In [1]: import numpy as np

In [2]: np.set_printoptions(precision=2, suppress=True, linewidth=160, sign=" ")

In [3]: rd = lambda a: np.round(a, 2) + 0

In [4]: feats = np.loadtxt("test15.csv", delimiter=",")

In [5]: feats
Out[5]: 
array([[ 2.  , -0.4 ,  0.  , -2.19,  1.5 ,  0.  ],
       [ 1.  , -0.3 , -0.6 , -0.94,  0.6 , -0.2 ],
       [ 0.5 ,  1.3 ,  1.4 , -0.56,  0.8 , -1.6 ],
       [-1.2 ,  0.1 , -0.1 ,  1.07, -0.3 , -0.5 ],
       [-0.2 ,  1.  ,  0.1 ,  0.45,  0.1 ,  1.  ],
       [-1.4 , -0.2 ,  0.9 ,  1.51, -0.8 , -1.4 ],
       [ 0.5 ,  1.8 , -2.5 , -0.51,  0.2 ,  0.  ],
       [-1.6 , -0.9 , -1.1 ,  1.81,  1.7 , -0.7 ],
       [ 0.2 ,  0.3 , -0.5 , -0.15,  1.4 , -0.6 ],
       [ 0.4 , -1.3 , -0.1 , -0.34,  0.  ,  1.4 ],
       [ 0.2 , -1.3 , -2.7 , -0.08, -0.5 ,  0.2 ],
       [-1.9 , -0.1 , -0.4 ,  2.1 ,  1.1 ,  0.2 ],
       [ 0.6 , -2.  ,  0.7 , -0.44,  0.  ,  0.2 ],
       [ 0.1 ,  2.1 , -1.2 , -0.27, -0.3 ,  0.6 ],
       [-0.1 , -0.2 , -1.4 ,  0.22,  1.5 ,  0.  ]])

In [6]: Q, V = np.linalg.qr(feats[:, :3])[0], np.linalg.qr(feats[:, 3:])[0]

In [7]: sv = np.linalg.svd(Q.T @ V, compute_uv=False)

In [8]: rd(sv)
Out[8]: array([ 1.  ,  0.43,  0.05])

In [9]: Z = feats[[10, 5]].astype(float)

In [10]: for _ in range(4):
    ...:     labels = np.linalg.norm(feats[:, None] - Z, axis=-1).argmin(axis=1)
    ...:     Z = np.array([feats[labels == j].mean(axis=0) for j in range(2)])
    ...: 

In [11]: print(labels)
[ 0  0  1  1  1  1  0  1  0  0  0  1  0  0  0]

In [12]: np.bincount(labels)
Out[12]: array([ 9,  6])

In [13]: rd(Z)
Out[13]: 
array([[ 0.54, -0.14, -0.92, -0.52,  0.49,  0.18],
       [-0.97,  0.2 ,  0.13,  1.06,  0.43, -0.5 ]])

In [14]: C2 = np.cov(feats, rowvar=False)

In [15]: print(rd(np.corrcoef(feats.T)))
[[ 1.    0.02 -0.03 -0.99  0.1   0.23]
 [ 0.02  1.   -0.09 -0.07 -0.05 -0.12]
 [-0.03 -0.09  1.    0.02 -0.02 -0.33]
 [-0.99 -0.07  0.02  1.   -0.08 -0.19]
 [ 0.1  -0.05 -0.02 -0.08  1.   -0.16]
 [ 0.23 -0.12 -0.33 -0.19 -0.16  1.  ]]

In [16]: print(C2.shape)
(6, 6)

In [17]: rd(feats.std(axis=0))
Out[17]: array([ 1.02,  1.12,  1.11,  1.09,  0.79,  0.77])

In [18]: print(rd(np.corrcoef(feats[:, 2], feats[:, 4])[0, 1]))
-0.02

In [19]: np.median(feats, axis=0)
Out[19]: array([ 0.2 , -0.2 , -0.4 , -0.15,  0.2 ,  0.  ])

In [20]: hat = feats @ np.linalg.solve(feats.T @ feats, feats.T)

In [21]: rd(np.diag(hat))
Out[21]: array([ 0.53,  0.18,  0.5 ,  0.32,  0.63,  0.44,  0.48,  0.48,  0.19,  0.29,  0.63,  0.42,  0.33,  0.38,  0.23])

In [22]: np.allclose(hat @ hat, hat)
Out[22]: True

In [23]: u, v = feats[2], feats[0]

In [24]: print(rd(u @ u))
7.41

In [25]: print(rd(u @ v))
2.91

In [26]: pr = (u @ v) / (u @ u) * u

In [27]: rd(v - pr)
Out[27]: array([ 1.8 , -0.91, -0.55, -1.97,  1.19,  0.63])

In [28]: rd(np.linalg.norm(u + v) ** 2 + np.linalg.norm(u - v) ** 2)
Out[28]: np.float64(37.24)

In [29]: print(np.linalg.matrix_rank(np.outer(u, v)))
1

In [30]: rd(pr)
Out[30]: array([ 0.2 ,  0.51,  0.55, -0.22,  0.31, -0.63])

In [31]: rd((v - pr) @ u)
Out[31]: np.float64(0.0)

In [32]: W0 = np.load("mat.npy")

In [33]: print(W0)
[[ 2.02  1.    3.  ]
 [ 2.    5.02  1.  ]
 [ 2.    1.    3.02]]

In [34]: left, sv, Vt = np.linalg.svd(W0)

In [35]: print(rd(sv))
[ 6.8   3.48  0.02]

In [36]: Y = left[:, :2] @ np.diag(sv[:2]) @ Vt[:2]

In [37]: print(np.linalg.matrix_rank(Y))
2

In [38]: rd(Y)
Out[38]: 
array([[ 2.01,  1.  ,  3.01],
       [ 2.  ,  5.02,  1.  ],
       [ 2.01,  1.  ,  3.01]])

In [39]: rd(np.linalg.norm(W0 - Y, 2)), rd(sv[2])
Out[39]: (np.float64(0.02), np.float64(0.02))

In [40]: left, sv, Vt = np.linalg.svd(Y)

In [41]: V = Vt[:(sv > 1e-8).sum()]

In [42]: rng = np.random.default_rng(9)

In [43]: x0 = Y[0] + -3 * Y[1] + rng.integers(2) * np.eye(3)[2]

In [44]: rd(x0)
Out[44]: array([ -3.99, -14.06,   0.01])

In [45]: rd(np.linalg.norm(x0 - V.T @ V @ x0))
Out[45]: np.float64(0.0)
